% python3 -q
>>> import numpy as np
>>> np.set_printoptions(precision=3, suppress=True, linewidth=160)
>>> E = np.loadtxt("layer11.csv", delimiter=",")
>>> E
array([[-0.88,  0.16,  0.44,  0.36,  0.92,  0.2 ],
       [ 5.06, -0.92, -2.53, -2.07, -5.29, -1.15],
       [ 0.22, -0.04, -0.11, -0.09, -0.23, -0.05],
       [-1.98,  0.36,  0.99,  0.81,  2.07,  0.45],
       [-1.1 ,  0.2 ,  0.55,  0.45,  1.15,  0.25],
       [ 2.86, -0.52, -1.43, -1.17, -2.99, -0.65]])
>>> vec = np.array([3, 1, 0, 2, 1, 1])
>>> a = np.maximum(E @ vec, 0)
>>> E.T @ a
array([ 24.605,  -4.474, -12.302, -10.066, -25.723,  -5.592])
>>> E * (a > 1e-9)[:, None]
array([[-0.  ,  0.  ,  0.  ,  0.  ,  0.  ,  0.  ],
       [ 5.06, -0.92, -2.53, -2.07, -5.29, -1.15],
       [ 0.22, -0.04, -0.11, -0.09, -0.23, -0.05],
       [-0.  ,  0.  ,  0.  ,  0.  ,  0.  ,  0.  ],
       [-0.  ,  0.  ,  0.  ,  0.  ,  0.  ,  0.  ],
       [ 2.86, -0.52, -1.43, -1.17, -2.99, -0.65]])
>>> np.maximum(E @ vec, 0) - np.maximum(-E @ vec, 0)
array([-0.64,  3.68,  0.16, -1.44, -0.8 ,  2.08])
>>> np.allclose(E[:-1].T @ np.linalg.lstsq(E[:-1].T, E[-1])[0], E[-1])
True
>>> np.unique(E.round(6), axis=0).shape
(6, 6)
>>> r = np.linalg.matrix_rank(E)
>>> r
np.int64(1)
>>> null = np.linalg.svd(E)[2][r:].T
>>> [int(np.linalg.matrix_rank(E[:i])) for i in range(1, len(E) + 1)]
[1, 1, 1, 1, 1, 1]
>>> np.allclose(E @ null, 0)
True
>>> null.shape
(6, 5)
>>> np.linalg.matrix_rank(E.T @ E), np.linalg.matrix_rank(E @ E.T)
(np.int64(1), np.int64(1))
>>> r0, v = E[2], E[1]
>>> round(r0 @ v, 3)
np.float64(2.889)
>>> p = (r0 @ v) / (r0 @ r0) * r0
>>> p
array([ 5.06, -0.92, -2.53, -2.07, -5.29, -1.15])
>>> np.round(v - p, 3) + 0
array([0., 0., 0., 0., 0., 0.])
>>> np.linalg.matrix_rank(np.outer(r0, v))
np.int64(1)
>>> np.round(np.linalg.norm(r0 + v) ** 2 + np.linalg.norm(r0 - v) ** 2, 3)
np.float64(133.136)
>>> left, sv, Vt = np.linalg.svd(E)
>>> evecs = Vt[:(sv > 1e-8).sum()]
>>> rng = np.random.default_rng(16091)
>>> vec = E[2] + 5 * E[1] + rng.integers(2) * np.eye(6)[1]
>>> vec
array([ 25.52,  -3.64, -12.76, -10.44, -26.68,  -5.8 ])
>>> np.diag(evecs.T @ evecs)
array([0.385, 0.013, 0.096, 0.064, 0.421, 0.02 ])
>>> data = np.load("sample14.npy")
>>> data
array([[0., 1., 1.],
       [1., 0., 1.],
       [1., 1., 0.]])
>>> P = np.triu(np.array([[3, -1, 0], [3, 0, 2], [2, -2, 3]]), 1) + np.eye(3)
>>> Y = P @ data @ np.linalg.inv(P)
>>> np.trace(Y), np.trace(data)
(np.float64(0.0), np.float64(0.0))
>>> Y
array([[-1.,  0.,  0.],
       [ 3.,  5., -9.],
       [ 1.,  2., -4.]])
>>> np.poly(Y)
array([ 1.,  0., -3., -2.])
>>> P @ data - data @ P
array([[-1.,  0., -3.],
       [ 2.,  3.,  0.],
       [ 0.,  1., -2.]])
>>> w, evecs = np.linalg.eig(data)
>>> round(np.prod(w), 3)
np.float64(2.0)
>>> np.sort(np.linalg.eigvals(data.T))
array([-1., -1.,  2.])
>>> data.sum(axis=0)
array([2., 2., 2.])
>>> np.trace(data @ data @ data) // 6
np.float64(1.0)
>>> L = np.diag(data.sum(axis=1)) - data
>>> np.linalg.matrix_rank(L)
np.int64(2)
>>> round(np.linalg.det(L[1:, 1:]))
3
>>> J = np.abs(np.array([[2, -2], [2, 0]])) + np.eye(2)
>>> J = J / J.sum(axis=1, keepdims=True)
>>> J
array([[0.6  , 0.4  ],
       [0.667, 0.333]])
>>> left, sv, Vt = np.linalg.svd(J)
>>> np.argmax(sv[:-1] / (sv[1:] + 1e-6)) + 1
np.int64(1)
>>> Y = left[:, :1] @ np.diag(sv[:1]) @ Vt[:1]
>>> round(np.linalg.norm(J - Y) / np.linalg.norm(J), 3)
np.float64(0.062)
>>> np.linalg.matrix_rank(J, rtol=0.05)
np.int64(2)
>>> np.linalg.matrix_power(J, 2)
array([[0.627, 0.373],
       [0.622, 0.378]])
>>> J.sum(axis=1)
array([1., 1.])
>>> p = np.eye(2)[0]
>>> for _ in range(4):
...     p = p @ J
...     print(p.round(3))
... 
[0.6 0.4]
[0.627 0.373]
[0.625 0.375]
[0.625 0.375]
>>> C2 = J.T @ J
>>> C2
array([[0.804, 0.462],
       [0.462, 0.271]])
>>> np.linalg.matrix_rank(C2)
np.int64(2)
>>> q, R = np.linalg.qr(J)
>>> np.abs(np.diag(R))
array([0.897, 0.074])
>>> Y = np.array([[1, 2, -2, 0, 1],
...     [-2, -1, -1, 2, -1],
...     [-1, -2, 2, 1, 1],
...     [-1, -1, -1, 0, 2],
...     [-2, -1, 1, 0, -2],
...     [1, 2, 0, -2, -2]])
>>> K = Y.T @ Y
>>> K
array([[12, 11, -3, -7,  2],
       [11, 15, -7, -8, -3],
       [-3, -7, 11,  0, -3],
       [-7, -8,  0,  9,  3],
       [ 2, -3, -3,  3, 15]])
>>> # symmetric
>>> Y = np.linalg.inv(K)
>>> np.allclose(Y, K.T)
False
>>> w, evecs = np.linalg.eigh(K)
>>> vec = np.array([3, -5, -2, 4, 4])
>>> np.linalg.eigvalsh(K[1:, 1:])
array([ 1.29 ,  7.481, 17.118, 24.112])
>>> np.round(evecs * np.abs(w) @ evecs.T, 3) + 0
array([[12., 11., -3., -7.,  2.],
       [11., 15., -7., -8., -3.],
       [-3., -7., 11.,  0., -3.],
       [-7., -8.,  0.,  9.,  3.],
       [ 2., -3., -3.,  3., 15.]])
>>> round(float(vec @ K @ vec / (vec @ vec)), 3), round(w[0], 3), round(w[-1], 3)
(13.443, np.float64(0.272), np.float64(32.117))
>>> np.abs(K).sum(axis=1).max(), round(float(np.abs(w).max()), 3)
(np.int64(44), 32.117)
>>> z = rng.permutation(5)
>>> z
array([3, 1, 2, 4, 0])
>>> Y = K[z][:, z]
>>> Y
array([[ 9, -8,  0,  3, -7],
       [-8, 15, -7, -3, 11],
       [ 0, -7, 11, -3, -3],
       [ 3, -3, -3, 15,  2],
       [-7, 11, -3,  2, 12]])
>>> round(np.linalg.det(Y), 3), round(float(np.linalg.det(K[z])), 3)
(np.float64(3440.0), 3440.0)
>>> np.sort(np.abs(np.linalg.eigvals(Y)))
array([ 0.272,  2.312,  9.62 , 17.678, 32.117])
>>> np.trace(Y)
np.int64(62)
>>> r0 = np.array([-6, -4, -4, 7, -6])
>>> Y = K + np.outer(r0, np.eye(5)[3])
>>> np.linalg.matrix_rank(Y - K)
np.int64(1)
>>> r0 = np.array([0, 3, 1, 3])
>>> v = np.array([1, -1, 1, 3])
>>> A = np.outer(r0, v)
>>> A
array([[ 0,  0,  0,  0],
       [ 3, -3,  3,  9],
       [ 1, -1,  1,  3],
       [ 3, -3,  3,  9]])
>>> round(np.linalg.det(2 * A), 3), round(np.linalg.det(A), 3)
(np.float64(0.0), np.float64(0.0))
>>> np.kron(np.eye(2, dtype=int), A)
array([[ 0,  0,  0,  0,  0,  0,  0,  0],
       [ 3, -3,  3,  9,  0,  0,  0,  0],
       [ 1, -1,  1,  3,  0,  0,  0,  0],
       [ 3, -3,  3,  9,  0,  0,  0,  0],
       [ 0,  0,  0,  0,  0,  0,  0,  0],
       [ 0,  0,  0,  0,  3, -3,  3,  9],
       [ 0,  0,  0,  0,  1, -1,  1,  3],
       [ 0,  0,  0,  0,  3, -3,  3,  9]])
>>> round(np.linalg.det(A[::-1]), 3)
np.float64(0.0)
>>> np.round(np.linalg.eigvals(A), 3) + 0
array([7., 0., 0., 0.])
>>> left, sv, Vt = np.linalg.svd(A)
>>> np.argmax(sv[:-1] / (sv[1:] + 1e-6)) + 1
np.int64(1)
>>> Y = left[:, :1] @ np.diag(sv[:1]) @ Vt[:1]
>>> np.round(np.linalg.norm(A - Y) / np.linalg.norm(A), 3)
np.float64(0.0)
>>> Y.round(3) + 0
array([[ 0.,  0.,  0.,  0.],
       [ 3., -3.,  3.,  9.],
       [ 1., -1.,  1.,  3.],
       [ 3., -3.,  3.,  9.]])
>>> np.linalg.matrix_rank(Y)
np.int64(1)
>>> np.linalg.matrix_rank(A, rtol=0.05)
np.int64(1)
>>> vec = np.array([-2, -2, 2, -2])
>>> A @ vec
array([  0, -12,  -4, -12])
>>> np.sign((A @ vec).round(6))
array([ 0, -1, -1, -1])
>>> A @ np.linalg.pinv(A) @ A
array([[ 0.,  0.,  0.,  0.],
       [ 3., -3.,  3.,  9.],
       [ 1., -1.,  1.,  3.],
       [ 3., -3.,  3.,  9.]])
>>> np.abs(np.diag(np.linalg.qr(A)[1])) > 1e-9
array([ True, False, False, False])
>>> np.linalg.lstsq(A[:-1].T, A[-1])[2]
np.int32(1)
>>> np.unique(A.round(6), axis=0).shape
(3, 4)
>>> m1 = np.load("arr.npy")
>>> m1
array([[ 0, 34, 19, 13],
       [ 7, 30,  0, 12],
       [ 0, 21,  8,  1],
       [ 1, 25,  0, 36],
       [ 0, 29,  0,  5],
       [ 0, 30,  0,  8],
       [ 0, 45,  0, 29],
       [ 0, 26,  0,  9],
       [ 5, 13,  0, 10],
       [ 0, 11,  4, 10],
       [ 0, 31,  8, 32],
       [ 0, 26,  0,  0],
       [18, 15,  0, 23],
       [ 0, 33,  4, 18],
       [ 0, 27,  1, 38],
       [ 0, 35,  0, 18],
       [13, 11,  0, 18],
       [ 0, 11,  4, 10],
       [ 2, 38,  0, 27],
       [ 0, 27,  0,  2]])
>>> P = m1 @ np.linalg.solve(m1.T @ m1, m1.T)
>>> np.allclose(P @ P, P)
True
>>> np.round(P @ m1[:, 2], 3) + 0
array([19.,  0.,  8.,  0.,  0.,  0.,  0.,  0.,  0.,  4.,  8.,  0.,  0.,  4.,  1.,  0.,  0.,  4.,  0.,  0.])
>>> np.round(np.linalg.eigvalsh(P), 3) + 0
array([0., 0., 0., 0., 0., 0., 0., 0., 0., 0., 0., 0., 0., 0., 0., 0., 1., 1., 1., 1.])
>>> Xs = (m1 - m1.mean(axis=0)) / m1.std(axis=0)
>>> np.argwhere(np.abs(Xs) > 2)
array([[ 0,  2],
       [ 6,  1],
       [12,  0],
       [16,  0]])
>>> coef = np.linalg.lstsq(np.delete(Xs, 2, axis=1), Xs[:, 2])[0]
>>> round(1 - np.var(Xs[:, 2] - np.delete(Xs, 2, axis=1) @ coef), 3)
np.float64(0.064)
>>> vec = np.array([2, 2, -2, -2])
>>> target = m1 @ vec
>>> target
array([  4,  50,  24, -20,  48,  44,  32,  34,  16,  -6, -18,  52,  20,  22, -24,  34,  12,  -6,  26,  50])
>>> np.linalg.solve(m1.T @ m1, m1.T @ target)
array([ 2.,  2., -2., -2.])
>>> np.round(np.linalg.pinv(m1) @ m1, 3) + 0
array([[1., 0., 0., 0.],
       [0., 1., 0., 0.],
       [0., 0., 1., 0.],
       [0., 0., 0., 1.]])
>>> target = target + 0.1 * rng.normal(size=20)
>>> target
array([  3.996,  49.975,  24.157, -19.871,  48.086,  43.927,  31.773,  34.016,  15.963,  -6.086, -18.035,  51.868,  20.134,  22.09 , -23.905,  33.999,  12.003,
        -5.977,  26.068,  50.089])
>>> coef, *_ = np.linalg.lstsq(m1, target)
>>> round(np.linalg.norm(target - m1 @ coef), 3)
np.float64(0.407)
>>> coef
array([ 2.004,  1.999, -1.997, -1.999])
>>> arr = np.load("test4.npy")
>>> arr
array([[-5., -2.,  0.,  0.],
       [-2., -4., -2.,  0.],
       [ 0., -2.,  1., -2.],
       [ 0.,  0., -2.,  2.]])
>>> P = np.triu(np.array([[2, 0, 3, 3], [1, -2, -2, -3], [0, 3, -3, 0], [0, -3, -1, -3]]), 1) + np.eye(4)
>>> Y = P @ arr @ np.linalg.inv(P)
>>> np.trace(Y), np.trace(arr)
(np.float64(-6.0), np.float64(-6.0))
>>> round(float(np.linalg.det(Y)), 3)
8.0
>>> X, _ = np.linalg.qr(np.array([[1.6, -0.2, -0.1, 0.5, 0.5, 0.8],
...     [-1.1, 0.4, -1.4, 0.2, 1.4, 1.2],
...     [1.1, -1.6, -0.1, -0.8, 0.8, -2.2],
...     [-0.2, 1.4, 0.9, -1.0, 0.0, -1.3],
...     [-0.3, -0.3, -1.5, -0.4, 0.0, -0.7],
...     [0.3, -1.2, 1.1, -1.4, 1.8, -2.4]]))
>>> X
array([[-0.702,  0.353,  0.375,  0.006,  0.418,  0.26 ],
       [ 0.482, -0.118,  0.409, -0.134,  0.707, -0.26 ],
       [-0.482, -0.451,  0.112, -0.326, -0.115, -0.657],
       [ 0.088,  0.609, -0.282, -0.715,  0.005, -0.176],
       [ 0.132, -0.226,  0.553, -0.514, -0.371,  0.473],
       [-0.132, -0.486, -0.543, -0.316,  0.418,  0.422]])
>>> r0, v = X[5], X[4]
>>> round(r0 @ r0, 3)
np.float64(1.0)
>>> p = (r0 @ v) / (r0 @ r0) * r0
>>> p.round(3) + 0
array([0., 0., 0., 0., 0., 0.])
>>> v - p
array([ 0.132, -0.226,  0.553, -0.514, -0.371,  0.473])
>>> np.linalg.matrix_rank(np.outer(r0, v))
np.int64(1)
>>> round((v - p) @ r0, 3)
np.float64(0.0)
>>> np.diff(J, axis=0)
array([[ 0.067, -0.067]])
>>> J.sum(axis=1)
array([1., 1.])
>>> np.unravel_index(np.abs(J).argmax(), J.shape)
(np.int64(1), np.int64(0))
>>> vec = np.array([1, 0, 3, 0, 0, 1])
>>> np.round(X.T @ (X @ vec), 3) + 0
array([1., 0., 3., 0., 0., 1.])
>>> [p for p in range(1, 25) if np.allclose(np.linalg.matrix_power(X, p), np.eye(6))]
[]
>>> round(float(np.linalg.det(X)), 3)
-1.0
>>> round(float(np.linalg.norm(vec)), 3), np.round(np.linalg.norm(X @ vec), 3)
(3.317, np.float64(3.317))
>>> np.sort(np.abs(np.degrees(np.angle(np.linalg.eigvals(X)))))
array([  0.   ,  73.783,  73.783, 164.867, 164.867, 180.   ])
>>> np.linalg.svd(X, compute_uv=False)
array([1., 1., 1., 1., 1., 1.])
>>> np.linalg.pinv(X)
array([[-0.702,  0.482, -0.482,  0.088,  0.132, -0.132],
       [ 0.353, -0.118, -0.451,  0.609, -0.226, -0.486],
       [ 0.375,  0.409,  0.112, -0.282,  0.553, -0.543],
       [ 0.006, -0.134, -0.326, -0.715, -0.514, -0.316],
       [ 0.418,  0.707, -0.115,  0.005, -0.371,  0.418],
       [ 0.26 , -0.26 , -0.657, -0.176,  0.473,  0.422]])
>>> round(float(X[:, 1] @ X[:, 2]), 3)
0.0
>>> np.round(X.T @ X, 3) + 0
array([[1., 0., 0., 0., 0., 0.],
       [0., 1., 0., 0., 0., 0.],
       [0., 0., 1., 0., 0., 0.],
       [0., 0., 0., 1., 0., 0.],
       [0., 0., 0., 0., 1., 0.],
       [0., 0., 0., 0., 0., 1.]])
